>>> import numpy as np
>>> import numpy.linalg as la
>>> np.set_printoptions(precision=3, suppress=True, linewidth=100, sign=" ")
>>> tidy = lambda a: np.round(a, 3) + 0
>>> rng = np.random.default_rng(2292)
>>> data = np.eye(3, dtype=int)[rng.permutation(3)]
>>> data
array([[ 0,  1,  0],
       [ 0,  0,  1],
       [ 1,  0,  0]])
>>> r0 = np.array([9, 1, -6])
>>> out = data + np.outer(r0, np.eye(3)[1])
>>> la.matrix_rank(out - data)
np.int64(1)
>>> la.matrix_rank(la.inv(out) - la.inv(data), tol=1e-8)
np.int64(1)
>>> x = np.array([-2, -1, 1])
>>> data.T @ (data @ x)
array([-2, -1,  1])
>>> tidy(la.inv(data))
array([[ 0.,  0.,  1.],
       [ 1.,  0.,  0.],
       [ 0.,  1.,  0.]])
>>> tidy(la.norm(x)), tidy(la.norm(data @ x))
(np.float64(2.449), np.float64(2.449))
>>> r0 = np.array([6, 7, 2])
>>> np.cross(data[0, :3], data[1, :3])
array([ 1,  0,  0])
>>> np.polyval(r0, data[0])
array([  2,  15,   2])
>>> np.array([np.convolve(row, r0, "same") for row in data])
array([[ 6,  7,  2],
       [ 0,  6,  7],
       [ 7,  2,  0]])
>>> data[0] @ data[2]
np.int64(0)
>>> tidy(la.norm(data[0] - data[2]))
np.float64(1.414)
>>> tidy(la.norm(data, "nuc"))
np.float64(3.0)
>>> la.norm(data, axis=1).argmax()
np.int64(0)
>>> W0 = np.load("m.npy")
>>> W0
array([[ 0,  0, -4, -6],
       [ 0,  0,  0,  6],
       [ 0,  0,  0,  0],
       [ 0,  0,  0,  0]])
>>> np.unique(W0.round(6), axis=0).shape
(3, 4)
>>> tidy(W0 @ la.pinv(W0) @ W0)
array([[ 0.,  0., -4., -6.],
       [ 0.,  0.,  0.,  6.],
       [ 0.,  0.,  0.,  0.],
       [ 0.,  0.,  0.,  0.]])
>>> tidy(np.trace(la.pinv(W0) @ W0))
np.float64(2.0)
>>> A = np.load("arr.npy")
>>> A
array([[  0.6,  -1. ,   0.7],
       [  0.9,  -0.9,  -1.7],
       [  1.2,  -0.2,  -0.3],
       [ -0.8,   0.3,  -0.4],
       [  0.5,   1.5,   1.3],
       [  1.9,   0.4,   1.6],
       [ -0.6,   0.6,  -1. ],
       [ -2.3,   1.2,   1.5],
       [-12. ,  15. ,   7. ],
       [  1.1,   0.4,   0.4],
       [  0. ,  -0.1,  -0.1],
       [ -0.2,  -1. ,  -0.3],
       [  0.5,   1.9,  -1.8],
       [ -1.4,   0.9,  -0.6],
       [  0.2,  -1.4,  -2.2],
       [ -1.7,   0.4,   1. ],
       [  0.6,   0.1,   0.2],
       [  0.2,  -0.9,   0.8],
       [ -1.7,  -0.2,  -0.9],
       [ -0.1,  -0.4,  -0.6],
       [ -0.5,  -0.4,   0.6],
       [  0.7,   0.6,   0.7],
       [  0. ,   0.6,   0.1]])
>>> labels = A[:, 0] > np.median(A[:, 0])
>>> r0 = A[labels].mean(axis=0) - A[~labels].mean(axis=0)
>>> tidy((((A - A.mean(axis=0)) @ r0 > 0) == labels).mean())
np.float64(0.696)
>>> F = np.array([[0.5, 0.25, 0.25], [0.0, 0.4, 0.6], [0.4, 0.4, 0.2]])
>>> tidy(la.matrix_power(F, 4))
array([[ 0.292,  0.354,  0.354],
       [ 0.281,  0.36 ,  0.359],
       [ 0.286,  0.356,  0.358]])
>>> np.trace(F)
np.float64(1.1)
>>> (F + F.T) / 2
array([[ 0.5  ,  0.125,  0.325],
       [ 0.125,  0.4  ,  0.5  ],
       [ 0.325,  0.5  ,  0.2  ]])
>>> F @ F
array([[ 0.35 ,  0.325,  0.325],
       [ 0.24 ,  0.4  ,  0.36 ],
       [ 0.28 ,  0.34 ,  0.38 ]])
>>> la.determinant(F)
Traceback (most recent call last):
  File "<python-input-38>", line 1, in <module>
    la.determinant(F)
    ^^^^^^^^^^^^^^
AttributeError: module 'numpy.linalg' has no attribute 'determinant'
>>> np.allclose(F, F.T)
False
>>> assert F == F.T
Traceback (most recent call last):
  File "<python-input-40>", line 1, in <module>
    assert F == F.T
           ^^^^^^^^
ValueError: The truth value of an array with more than one element is ambiguous. Use a.any() or a.all()
>>> tidy(np.abs(la.eigvals(F)).max())
np.float64(1.0)
>>> r0, r1 = F[1], F[0]
>>> r0 @ r0
np.float64(0.52)
>>> r0 @ r1
np.float64(0.25)
>>> pr = (r0 @ r1) / (r0 @ r0) * r0
>>> tidy((r1 - pr) @ r0)
np.float64(0.0)
>>> la.matrix_rank(np.outer(r0, r1))
np.int64(1)
>>> mat = np.array([[0, 0, -3, 0], [0, 0, 1, 0], [0, 0, -3, 0], [0, 0, 1, 0]])
>>> (mat - mat.T) / 2
array([[ 0. ,  0. , -1.5,  0. ],
       [ 0. ,  0. ,  0.5,  0. ],
       [ 1.5, -0.5,  0. , -0.5],
       [ 0. ,  0. ,  0.5,  0. ]])
>>> tidy(np.abs(la.eigvals(mat)).max())
np.float64(3.0)
>>> np.allclose(mat, mat.T)
False
>>> np.allclose(mat @ mat.T, mat.T @ mat)
False
>>> tidy(la.det(mat))
np.float64(0.0)
>>> (mat + mat.T) / 2
array([[ 0. ,  0. , -1.5,  0. ],
       [ 0. ,  0. ,  0.5,  0. ],
       [-1.5,  0.5, -3. ,  0.5],
       [ 0. ,  0. ,  0.5,  0. ]])
>>> tidy(np.sort(np.abs(la.eigvals(mat))))
array([ 0.,  0.,  0.,  3.])
>>> la.matrix_power(mat, 3)
array([[  0,   0, -27,   0],
       [  0,   0,   9,   0],
       [  0,   0, -27,   0],
       [  0,   0,   9,   0]])
>>> mat.inv()
Traceback (most recent call last):
  File "<python-input-57>", line 1, in <module>
    mat.inv()
    ^^^^^^^
AttributeError: 'numpy.ndarray' object has no attribute 'inv'
>>> assert mat == mat.T
Traceback (most recent call last):
  File "<python-input-58>", line 1, in <module>
    assert mat == mat.T
           ^^^^^^^^^^^^
ValueError: The truth value of an array with more than one element is ambiguous. Use a.any() or a.all()
>>> hat = np.triu(np.array([[-1, 2, 0, -2], [3, 2, 1, 1], [-3, 0, -1, 1], [3, 2, 0, -1]]), 1) + np.eye(4)
>>> out = hat @ mat @ la.inv(hat)
>>> tidy(la.det(out))
np.float64(0.0)
>>> np.trace(out), np.trace(mat)
(np.float64(-3.0), np.int64(-3))
>>> out
array([[ 0.,  0., -3.,  3.],
       [ 0.,  0., -1.,  1.],
       [ 0.,  0., -2.,  2.],
       [ 0.,  0.,  1., -1.]])
>>> np.poly(out)
array([ 1.,  3.,  0.,  0.,  0.])
>>> hat @ mat - mat @ hat
array([[ 0.,  0.,  0.,  3.],
       [ 0.,  0., -2., -1.],
       [ 0.,  0.,  1.,  3.],
       [ 0.,  0.,  0., -1.]])
>>> tidy(la.norm(out) ** 2 / la.norm(out, 2) ** 2)
np.float64(1.0)
>>> out[0] @ out[1]
np.float64(6.0)
>>> tidy(la.norm(out, 1)), tidy(la.norm(out, np.inf))
(np.float64(7.0), np.float64(6.0))
>>> tidy(la.norm(out[0] - out[1]))
np.float64(2.828)
>>> tidy(la.norm(out, "nuc"))
np.float64(5.477)
>>> left, sigma, VT = la.svd(mat)
>>> tidy(sigma)
array([ 4.472,  0.   ,  0.   ,  0.   ])
>>> np.argmax(sigma[:-1] / (sigma[1:] + 1e-6)) + 1
np.int64(1)
>>> out = left[:, :1] @ np.diag(sigma[:1]) @ VT[:1]
>>> la.matrix_rank(mat, rtol=0.05)
np.int64(1)
>>> tidy(np.abs(mat - out).max())
np.float64(0.0)
>>> tidy(la.norm(mat - out) / la.norm(mat))
np.float64(0.0)
>>> la.matrix_rank(out)
np.int64(1)
>>> q, _ = la.qr(np.array([[0.1, 0.2, -0.2], [-0.2, 0.9, 1.0], [-1.8, 0.6, -0.3]]))
>>> J = -1 * q
>>> tidy(J)
array([[ 0.055,  0.276, -0.96 ],
       [-0.11 ,  0.957,  0.269],
       [-0.992, -0.091, -0.083]])
>>> labels = rng.permutation(3)
>>> labels
array([ 0,  1,  2])
>>> out = J[labels][:, labels]
>>> tidy(np.trace(out))
np.float64(0.929)
>>> tidy(out)
array([[ 0.055,  0.276, -0.96 ],
       [-0.11 ,  0.957,  0.269],
       [-0.992, -0.091, -0.083]])
>>> tidy(np.sort(np.abs(la.eigvals(out))))
array([ 1.,  1.,  1.])
>>> np.allclose(out, J)
True
>>> tidy(la.det(out)), tidy(la.det(J[labels]))
(np.float64(-1.0), np.float64(-1.0))
>>> tidy(la.norm(J, axis=0))
array([ 1.,  1.,  1.])
>>> tidy(J.T @ J)
array([[ 1.,  0.,  0.],
       [ 0.,  1.,  0.],
       [ 0.,  0.,  1.]])
>>> tidy(la.svd(J, compute_uv=False))
array([ 1.,  1.,  1.])
>>> x = np.array([1, 1, -2])
>>> rhs = J @ x
>>> tidy(rhs)
array([ 2.25 ,  0.309, -0.917])
>>> tidy(la.solve(J.T, J[1]))
array([ 0.,  1.,  0.])
>>> tidy(la.solve(J, rhs + J[:, 0]))
array([ 2.,  1., -2.])
>>> tidy(la.solve(J, J[:, 2]))
array([ 0.,  0.,  1.])
>>> tidy(la.solve(J, rhs))
array([ 1.,  1., -2.])
>>> x = np.array([-2, -2, -3])
>>> rhs = J @ x
>>> c, lr = np.zeros(3), 1 / la.norm(J, 2) ** 2
>>> for i in range(6):
...     c -= lr * J.T @ (J @ c - rhs)
...     if i % 1 == 0: print(i, round(la.norm(J @ c - rhs), 3))
... 
0 0.0
1 0.0
2 0.0
3 0.0
4 0.0
5 0.0
>>> tidy(la.cond(J))
np.float64(1.0)
>>> M = np.load("run7.npy")
>>> M
array([[ 3.,  3.,  0.,  0.],
       [ 3., -3.,  3.,  0.],
       [ 0.,  3.,  0.,  3.],
       [ 0.,  0.,  3.,  2.]])
>>> labels = rng.permutation(4)
>>> out = M[:, labels] * rng.choice([-1, 1], 4)
>>> out
array([[-0., -0.,  3., -3.],
       [-0., -3.,  3.,  3.],
       [-3., -0.,  0., -3.],
       [-2., -3.,  0., -0.]])
>>> left, _, VT = la.svd(M.T @ out)
>>> tidy(left @ VT)
array([[ 0.,  0.,  1.,  0.],
       [ 0.,  0.,  0., -1.],
       [ 0., -1.,  0.,  0.],
       [-1.,  0.,  0.,  0.]])
>>> labels
array([ 3,  2,  0,  1])
>>> tidy(la.lstsq(M, out)[0])
array([[ 0.,  0.,  1.,  0.],
       [ 0.,  0.,  0., -1.],
       [ 0., -1.,  0.,  0.],
       [-1.,  0.,  0.,  0.]])
>>> arr = np.array([[0, 3, 0], [3, 0, 0], [2, 1, 1], [1, 0, 2]])
>>> arr
array([[ 0,  3,  0],
       [ 3,  0,  0],
       [ 2,  1,  1],
       [ 1,  0,  2]])
>>> r0, r1 = arr[0], arr[2]
>>> r0 @ r1
np.int64(3)
>>> pr = (r0 @ r1) / (r0 @ r0) * r0
>>> r1 - pr
array([ 2.,  0.,  1.])
>>> left, sigma, VT = la.svd(arr, full_matrices=False)
>>> tidy(VT @ VT.T)
array([[ 1.,  0.,  0.],
       [ 0.,  1.,  0.],
       [ 0.,  0.,  1.]])
>>> tidy(sigma / sigma[0])
array([ 1.   ,  0.752,  0.461])
>>> np.allclose(left * sigma @ VT, arr)
True
>>> (sigma > 1e-8).sum()
np.int64(3)
>>> tidy(left.T @ left)
array([[ 1.,  0.,  0.],
       [ 0.,  1.,  0.],
       [ 0.,  0.,  1.]])
>>> tidy(left.T @ arr @ VT.T)
array([[ 4.038,  0.   ,  0.   ],
       [ 0.   ,  3.037,  0.   ],
       [ 0.   ,  0.   ,  1.863]])
>>> np.abs(left[:, 0]).round(6).argmax()
np.int64(1)
